$ python -q
>>> import numpy as np
>>> np.set_printoptions(suppress=True, linewidth=120)
>>> feats = np.loadtxt("out5.csv", delimiter=",")
>>> feats
array([[ 0.5 , -0.1 , -2.67],
       [-3.64,  0.41,  4.8 ],
       [-2.27,  0.31,  5.08],
       [ 1.31, -0.13,  0.32],
       [-0.99,  0.24,  5.4 ],
       [-2.31,  0.29,  5.09],
       [-2.32,  0.31,  5.14],
       [-3.11,  0.3 ,  2.12],
       [ 1.31, -0.13,  0.3 ],
       [-2.07,  0.1 , -3.33],
       [ 3.09, -0.28, -2.11],
       [-1.58,  0.  , -6.02]])
>>> cov = np.cov(feats, rowvar=False)
>>> np.round(feats.std(axis=0), 2)
array([1.99, 0.22, 3.84])
>>> np.argwhere(np.triu(np.abs(np.corrcoef(feats.T)) > 0.8, 1))
array([[0, 1]])
>>> np.round(np.median(feats, axis=0), 2)
array([-1.82,  0.17,  1.22])
>>> cov.shape
(3, 3)
>>> hat = feats @ np.linalg.solve(feats.T @ feats, feats.T)
>>> np.round(hat @ feats[:, 0], 2)
array([ 0.5 , -3.64, -2.27,  1.31, -0.99, -2.31, -2.32, -3.11,  1.31, -2.07,  3.09, -1.58])
>>> np.round(np.linalg.eigvalsh(hat), 2) + 0
array([0., 0., 0., 0., 0., 0., 0., 0., 0., 1., 1., 1.])
>>> np.round(np.diag(hat), 2)
array([0.04, 0.24, 0.16, 0.25, 0.48, 0.23, 0.15, 0.18, 0.25, 0.27, 0.32, 0.44])
>>> D = np.linalg.norm(feats[:, None] - feats[None], axis=-1)
>>> D[10].round(2)
array([2.66, 9.67, 8.99, 3.02, 8.56, 9.02, 9.07, 7.53, 3.  , 5.32, 0.  , 6.1 ])
>>> np.unravel_index(D.round(6).argmax(), D.shape)
(np.int64(4), np.int64(11))
>>> np.linalg.matrix_rank(D ** 2)
np.int64(5)
>>> basis = feats[[8, 7]].astype(float)
>>> for _ in range(4):
...     z = np.linalg.norm(feats[:, None] - basis, axis=-1).argmin(axis=1)
...     basis = np.array([feats[z == j].mean(axis=0) for j in range(2)])
... 
>>> z
array([0, 1, 1, 0, 1, 1, 1, 1, 0, 0, 0, 0])
>>> basis.round(2)
array([[ 0.43, -0.09, -2.25],
       [-2.44,  0.31,  4.6 ]])
>>> K = np.load("layer3.npy")
>>> K.round(2)
array([[-0.69,  2.28, -0.29,  0.14,  1.02],
       [-1.48, -0.01,  0.51,  0.2 , -1.5 ],
       [ 0.35,  0.15, -1.77, -1.3 ,  0.56],
       [-1.74, -0.71,  0.6 , -0.98,  0.77],
       [ 0.35, -0.99,  0.84,  0.27,  1.05],
       [ 0.83,  0.2 ,  1.22, -1.78, -0.43]])
>>> x0 = np.array([4, 7, 4, 4, 7])
>>> np.round((K * x0).sum(axis=1), 2)
array([ 19.75, -13.64,  -5.95,  -8.11,   6.24,  -0.51])
>>> x0 @ K
Traceback (most recent call last):
  File "<python-input-25>", line 1, in <module>
    x0 @ K
    ~~~^~~
ValueError: matmul: Input operand 1 has a mismatch in its core dimension 0, with gufunc signature (n?,k),(k,m?)->(n?,m?) (size 6 is different from 5)
>>> np.round(K @ np.eye(5)[0], 2)
array([-0.69, -1.48,  0.35, -1.74,  0.35,  0.83])
>>> x0 = np.array([1, -2, 0, -2, 1])
>>> y = K @ x0
>>> y.round(2)
array([-4.52, -3.35,  3.21,  2.41,  2.84,  3.55])
>>> rng = np.random.default_rng(6)
>>> y = y + 0.02 * rng.normal(size=6)
>>> y.round(2)
array([-4.5 , -3.31,  3.16,  2.41,  2.86,  3.58])
>>> b, *_ = np.linalg.lstsq(K, y)
>>> b.round()
array([ 1., -2.,  0., -2.,  1.])
>>> round(np.linalg.norm(y - K @ b), 2)
np.float64(0.02)
>>> [round(float(np.linalg.norm(np.linalg.solve(K.T @ K + lam * np.eye(5), K.T @ y))), 2) for lam in (0, 1, 10, 100)]
[3.15, 2.74, 1.28, 0.2]
>>> np.round(K.T @ (y - K @ b), 2) + 0
array([0., 0., 0., 0., 0.])
>>> O, evecs = np.linalg.qr(K[:, :1])[0], np.linalg.qr(K[:, 1:])[0]
>>> s = np.linalg.svd(O.T @ evecs, compute_uv=False)
>>> np.round(np.degrees(np.arccos(s.clip(0, 1))), 2)
array([78.18])
>>> round(np.linalg.norm(O @ O.T - evecs @ evecs.T, 2), 2)
np.float64(1.0)
>>> (s > 0.9).sum()
np.int64(0)
>>> s.round(2)
array([0.2])
>>> B = np.c_[K[:, :2] @ np.array([[-3, -3], [2, 5]]), np.array([-2, -1, 5, -1, -1, 1])]
>>> B.round(2)
array([[ 6.64, 13.5 , -2.  ],
       [ 4.41,  4.38, -1.  ],
       [-0.75, -0.3 ,  5.  ],
       [ 3.81,  1.68, -1.  ],
       [-3.04, -6.02, -1.  ],
       [-2.1 , -1.49,  1.  ]])
>>> np.round(np.linalg.norm(B - K @ np.linalg.lstsq(K, B)[0], axis=0), 2) + 0
array([0.  , 0.  , 0.73])
>>> np.round(np.linalg.lstsq(K, B[:, 0])[0], 2) + 0
array([-3.,  2.,  0.,  0.,  0.])
>>> np.round(np.linalg.norm(np.linalg.qr(K)[0].T @ B, axis=0) ** 2 / ((B ** 2).sum(axis=0) + 1e-12), 2)
array([1.  , 1.  , 0.98])
>>> m1 = np.array([[-1.0, -2.0, 0.0, -2.0, -2.0],
...     [-2.0, -1.0, 0.0, -2.0, -2.0],
...     [0.0, 0.0, -1.0, 0.0, 0.0],
...     [-2.0, -2.0, 0.0, -1.0, -2.0],
...     [-2.0, -2.0, 0.0, -2.0, -1.0]])
>>> hat = np.triu(np.array([[5, -4, -1, 1, 0],
...     [3, 4, -5, 1, 3],
...     [0, -3, 1, 0, 3],
...     [-5, -3, 0, 4, 4],
...     [4, -1, -2, 5, 2]]), 1) + np.eye(5)
>>> B = hat @ m1 @ np.linalg.inv(hat)
>>> round(float(np.linalg.det(B)), 2)
7.0
>>> hat @ m1 - m1 @ hat
array([[  6.,  -2., -10.,  10.,  20.],
       [ -8., -16.,  -2.,  -4.,   6.],
       [ -6.,  -6.,   0.,  -6.,   0.],
       [ -8., -16., -12.,  -4.,   6.],
       [  0.,  -8., -12.,   4.,  14.]])
>>> np.linalg.matrix_rank(B)
np.int64(5)
>>> z = rng.permutation(5)
>>> z
array([4, 0, 3, 2, 1])
>>> B = m1[z][:, z]
>>> np.round(np.linalg.det(B), 2), round(float(np.linalg.det(m1[z])), 2)
(np.float64(7.0), -7.0)
>>> np.allclose(B, m1)
False
>>> np.trace(B)
np.float64(-5.0)
>>> ang = np.radians(30)
>>> R = np.eye(5)
>>> R[2, 2] = R[3, 3] = np.cos(ang)
>>> R[2, 3], R[3, 2] = -np.sin(ang), np.sin(ang)
>>> R.round(2)
array([[ 1.  ,  0.  ,  0.  ,  0.  ,  0.  ],
       [ 0.  ,  1.  ,  0.  ,  0.  ,  0.  ],
       [ 0.  ,  0.  ,  0.87, -0.5 ,  0.  ],
       [ 0.  ,  0.  ,  0.5 ,  0.87,  0.  ],
       [ 0.  ,  0.  ,  0.  ,  0.  ,  1.  ]])
>>> B = K @ R.T
>>> B.round(2)
array([[-0.69,  2.28, -0.32, -0.02,  1.02],
       [-1.48, -0.01,  0.34,  0.43, -1.5 ],
       [ 0.35,  0.15, -0.89, -2.01,  0.56],
       [-1.74, -0.71,  1.01, -0.55,  0.77],
       [ 0.35, -0.99,  0.59,  0.66,  1.05],
       [ 0.83,  0.2 ,  1.94, -0.93, -0.43]])
>>> np.allclose(K @ K.T, B @ B.T)
True
>>> W0 = np.loadtxt("run2.csv", delimiter=",")
>>> W0.round(2)
array([[ -2.71, -12.74,   7.17,  -1.26],
       [ -2.81, -12.56,   7.05,  -1.16],
       [ -3.58, -10.94,   6.  ,  -0.28],
       [ -3.72, -10.6 ,   5.79,  -0.11],
       [ -4.16,  -9.34,   5.01,   0.5 ],
       [ -4.53,  -7.68,   4.01,   1.2 ],
       [ -4.59,  -6.92,   3.57,   1.46],
       [ -4.58,  -6.1 ,   3.11,   1.7 ],
       [ -3.38,  -3.01,   1.52,   1.91],
       [ -3.35,  -2.98,   1.5 ,   1.9 ],
       [ -2.99,  -2.56,   1.31,   1.79],
       [ -2.44,  -2.01,   1.05,   1.58],
       [ -0.41,  -0.37,   0.23,   0.37],
       [ -0.26,  -0.24,   0.15,   0.24],
       [  0.33,   0.39,  -0.28,  -0.39],
       [  0.59,   1.27,  -1.03,  -1.14],
       [  0.57,   1.38,  -1.14,  -1.22],
       [  0.52,   1.58,  -1.33,  -1.35],
       [ -0.24,   2.63,  -2.44,  -1.82],
       [ -0.45,   2.83,  -2.66,  -1.87],
       [ -0.97,   3.26,  -3.15,  -1.95],
       [ -1.08,   3.35,  -3.24,  -1.96],
       [ -6.36,   6.52,  -7.  ,  -1.59],
       [ -6.74,   6.72,  -7.24,  -1.53],
       [-10.69,   8.71,  -9.63,  -0.78],
       [-13.43,  10.03, -11.22,  -0.18],
       [-20.46,  13.3 , -15.16,   1.58]])
>>> rk = np.linalg.matrix_rank(W0)
>>> rk
np.int64(3)
>>> N = np.linalg.svd(W0)[2][rk:].T
>>> np.round(N[:, 0] / N[np.abs(N[:, 0]).round(6).argmax(), 0], 2)
array([-0.33,  0.67,  1.  , -0.33])
>>> np.allclose(W0 @ N, 0)
True
>>> np.linalg.matrix_rank(W0.T @ W0), np.linalg.matrix_rank(W0 @ W0.T)
(np.int64(3), np.int64(3))
>>> np.round(N @ N.T, 2)
array([[ 0.07, -0.13, -0.2 ,  0.07],
       [-0.13,  0.27,  0.4 , -0.13],
       [-0.2 ,  0.4 ,  0.6 , -0.2 ],
       [ 0.07, -0.13, -0.2 ,  0.07]])
>>> J = np.load("a.npy")
>>> J
array([[ 4,  0,  4, -9, -5, -8],
       [ 0,  6,  4, -4,  2,  9],
       [ 0,  0,  3, -7,  7,  0],
       [ 0,  0,  0,  1,  3, -3],
       [ 0,  0,  0,  0,  0,  6],
       [ 0,  0,  0,  0,  0,  0]])
>>> # null space of dimension 1
>>> round(np.trace(np.linalg.pinv(J) @ J), 2)
np.float64(5.0)
>>> np.round(J @ np.linalg.pinv(J) @ J, 2) + 0
array([[ 4.,  0.,  4., -9., -5., -8.],
       [ 0.,  6.,  4., -4.,  2.,  9.],
       [ 0.,  0.,  3., -7.,  7.,  0.],
       [ 0.,  0.,  0.,  1.,  3., -3.],
       [ 0.,  0.,  0.,  0.,  0.,  6.],
       [ 0.,  0.,  0.,  0.,  0.,  0.]])
>>> np.abs(np.diag(np.linalg.qr(J)[1])) > 1e-9
array([ True,  True,  True,  True, False, False])
>>> round(float(np.linalg.norm(J, 1)), 2), np.round(np.linalg.norm(J, np.inf), 2)
(26.0, np.float64(30.0))
>>> round(np.abs(np.linalg.eigvals(J)).max(), 2)
np.float64(6.0)
>>> (J - J.T) / 2
array([[ 0. ,  0. ,  2. , -4.5, -2.5, -4. ],
       [ 0. ,  0. ,  2. , -2. ,  1. ,  4.5],
       [-2. , -2. ,  0. , -3.5,  3.5,  0. ],
       [ 4.5,  2. ,  3.5,  0. ,  1.5, -1.5],
       [ 2.5, -1. , -3.5, -1.5,  0. ,  3. ],
       [ 4. , -4.5,  0. ,  1.5, -3. ,  0. ]])
>>> np.round(np.sort(np.abs(np.linalg.eigvals(J))), 2)
array([0., 0., 1., 3., 4., 6.])
>>> np.trace(J)
np.int64(14)
>>> np.allclose(J, J.T)
False
>>> Ac = (feats - feats.mean(axis=0)) / feats.std(axis=0)
>>> Ac.std(axis=0)
array([1., 1., 1.])
>>> b = np.linalg.lstsq(np.delete(Ac, 1, axis=1), Ac[:, 1])[0]
>>> b.round(2)
array([-0.75,  0.4 ])
>>> np.round(1 - np.var(Ac[:, 1] - np.delete(Ac, 1, axis=1) @ b), 2)
np.float64(0.99)
>>> x0 = np.array([-1, 0, 2, 1, -1, -3])
>>> a = np.maximum(J @ x0, 0)
>>> a
array([24,  0,  0,  7,  0,  0])
>>> np.maximum(J @ x0, 0) - np.maximum(-J @ x0, 0)
array([ 24, -25,  -8,   7, -18,   0])
>>> J.T @ a
array([  96,    0,   96, -209,  -99, -213])
>>> np.round(np.tanh(J @ x0), 2)
array([ 1., -1., -1.,  1., -1.,  0.])
>>> arr = np.load("dump.npy")
>>> arr
array([[ 2,  2, -3,  1,  0],
       [ 2,  2,  2, -3,  1],
       [-3,  2,  2,  2, -3],
       [ 1, -3,  2,  2,  2],
       [ 0,  1, -3,  2,  2]])
>>> z = rng.permutation(5)
>>> z
array([2, 0, 3, 1, 4])
>>> B = arr[z][:, z]
>>> np.trace(B)
np.int64(10)
>>> np.round(np.linalg.det(B), 2), np.round(np.linalg.det(arr[z]), 2)
(np.float64(-828.0), np.float64(828.0))
>>> B
array([[ 2, -3,  2,  2, -3],
       [-3,  2,  1,  2,  0],
       [ 2,  1,  2, -3,  2],
       [ 2,  2, -3,  2,  1],
       [-3,  0,  2,  1,  2]])
>>> np.diag(B)
array([2, 2, 2, 2, 2])
>>> evals, evecs = np.linalg.eig(B)
>>> np.round(np.sort(np.linalg.eigvals(np.linalg.inv(B))), 2)
array([-0.17,  0.16,  0.19,  0.39,  0.59])
>>> mat = np.load("test7.npy")
>>> mat
array([[1.  , 0.2 , 0.04],
       [0.2 , 1.  , 0.2 ],
       [0.04, 0.2 , 1.  ]])
>>> # symmetric
>>> evals, evecs = np.linalg.eigh(arr)
>>> np.round(evecs.T @ arr @ evecs, 2) + 0
array([[-5.79,  0.  ,  0.  ,  0.  ,  0.  ],
       [ 0.  ,  1.7 ,  0.  ,  0.  ,  0.  ],
       [ 0.  ,  0.  ,  2.54,  0.  ,  0.  ],
       [ 0.  ,  0.  ,  0.  ,  5.3 ,  0.  ],
       [ 0.  ,  0.  ,  0.  ,  0.  ,  6.25]])
>>> np.round(evecs.T @ evecs, 2) + 0
array([[1., 0., 0., 0., 0.],
       [0., 1., 0., 0., 0.],
       [0., 0., 1., 0., 0.],
       [0., 0., 0., 1., 0.],
       [0., 0., 0., 0., 1.]])
>>> np.unique(evals.round(6) + 0, return_counts=True)[1]
array([1, 1, 1, 1, 1])
>>> r0 = np.array([0, 0, -1, -2])
>>> data = np.outer(rng.normal(size=25), r0) + 0.1 * rng.normal(size=(25, 4))
>>> data.round(2) + 0
array([[-0.07,  0.06,  0.85,  1.61],
       [ 0.2 , -0.04, -0.39, -0.72],
       [ 0.17, -0.01,  0.65,  1.17],
       [-0.15,  0.08, -1.17, -2.57],
       [ 0.  , -0.15, -1.44, -2.62],
       [ 0.06, -0.05, -1.77, -3.5 ],
       [ 0.01,  0.06,  0.17, -0.07],
       [ 0.07, -0.19, -1.34, -2.75],
       [-0.05, -0.11,  0.9 ,  1.77],
       [ 0.01, -0.09,  0.87,  1.53],
       [-0.03, -0.04,  0.05, -0.31],
       [-0.04,  0.12, -0.35, -0.69],
       [ 0.03, -0.03,  1.68,  3.11],
       [ 0.02,  0.07,  1.83,  3.35],
       [ 0.14, -0.09, -0.51, -0.81],
       [ 0.02, -0.03,  0.91,  1.77],
       [ 0.03, -0.03, -1.03, -2.64],
       [-0.17, -0.05, -0.52, -1.04],
       [-0.08, -0.07, -0.55, -0.53],
       [ 0.13,  0.12, -0.26, -0.4 ],
       [-0.11,  0.02, -0.96, -1.75],
       [-0.03,  0.1 ,  0.24,  0.43],
       [-0.16, -0.18, -1.05, -2.23],
       [ 0.04,  0.03,  0.54,  1.14],
       [ 0.06,  0.05,  0.14,  0.62]])
>>> Ac = data - data.mean(axis=0)
>>> evecs = np.linalg.svd(Ac)[2][:1]
>>> B = Ac - Ac @ evecs.T @ evecs
>>> np.round((Ac @ evecs.T).std(axis=0), 2)
array([2.07])
>>> round(np.linalg.norm(B) / np.linalg.norm(Ac), 2)
np.float64(0.08)
>>> np.round(np.diag(evecs.T @ evecs), 2) + 0
array([0.  , 0.  , 0.21, 0.79])
>>> np.round(B.std(axis=0), 2)
array([0.1 , 0.08, 0.1 , 0.05])
>>> B = np.c_[data[:, :1] @ np.array([[0]]), np.array([-2, -2, 3, -1, 2, 0, -1, -1, -2, 1, 0, 0, 1, 1, -3, 2, -3, 1, -3, 1, 2, 1, 1, -3, -3])]
>>> B
array([[ 0., -2.],
       [ 0., -2.],
       [ 0.,  3.],
       [ 0., -1.],
       [ 0.,  2.],
       [ 0.,  0.],
       [ 0., -1.],
       [ 0., -1.],
       [ 0., -2.],
       [ 0.,  1.],
       [ 0.,  0.],
       [ 0.,  0.],
       [ 0.,  1.],
       [ 0.,  1.],
       [ 0., -3.],
       [ 0.,  2.],
       [ 0., -3.],
       [ 0.,  1.],
       [ 0., -3.],
       [ 0.,  1.],
       [ 0.,  2.],
       [ 0.,  1.],
       [ 0.,  1.],
       [ 0., -3.],
       [ 0., -3.]])
>>> np.round(np.linalg.lstsq(data, B[:, 0])[0], 2)
array([0., 0., 0., 0.])
>>> np.round(np.linalg.norm(np.linalg.qr(data)[0].T @ B, axis=0) ** 2 / ((B ** 2).sum(axis=0) + 1e-12), 2)
array([0.  , 0.04])
>>> Uu, s, Vt = np.linalg.svd(data)
>>> s.round(2)
array([10.46,  0.57,  0.47,  0.42])
>>> np.argmax(s[:-1] / (s[1:] + 1e-6)) + 1
np.int64(1)
>>> B = Uu[:, :1] @ np.diag(s[:1]) @ Vt[:1]
>>> round(float(np.linalg.norm(data - B) / np.linalg.norm(data)), 2)
0.08
>>> round(np.abs(data - B).max(), 2)
np.float64(0.25)
>>> np.linalg.matrix_rank(B)
np.int64(1)
>>> round(float(np.linalg.norm(data - B, 2)), 2), round(float(s[1]), 2)
(0.57, 0.57)
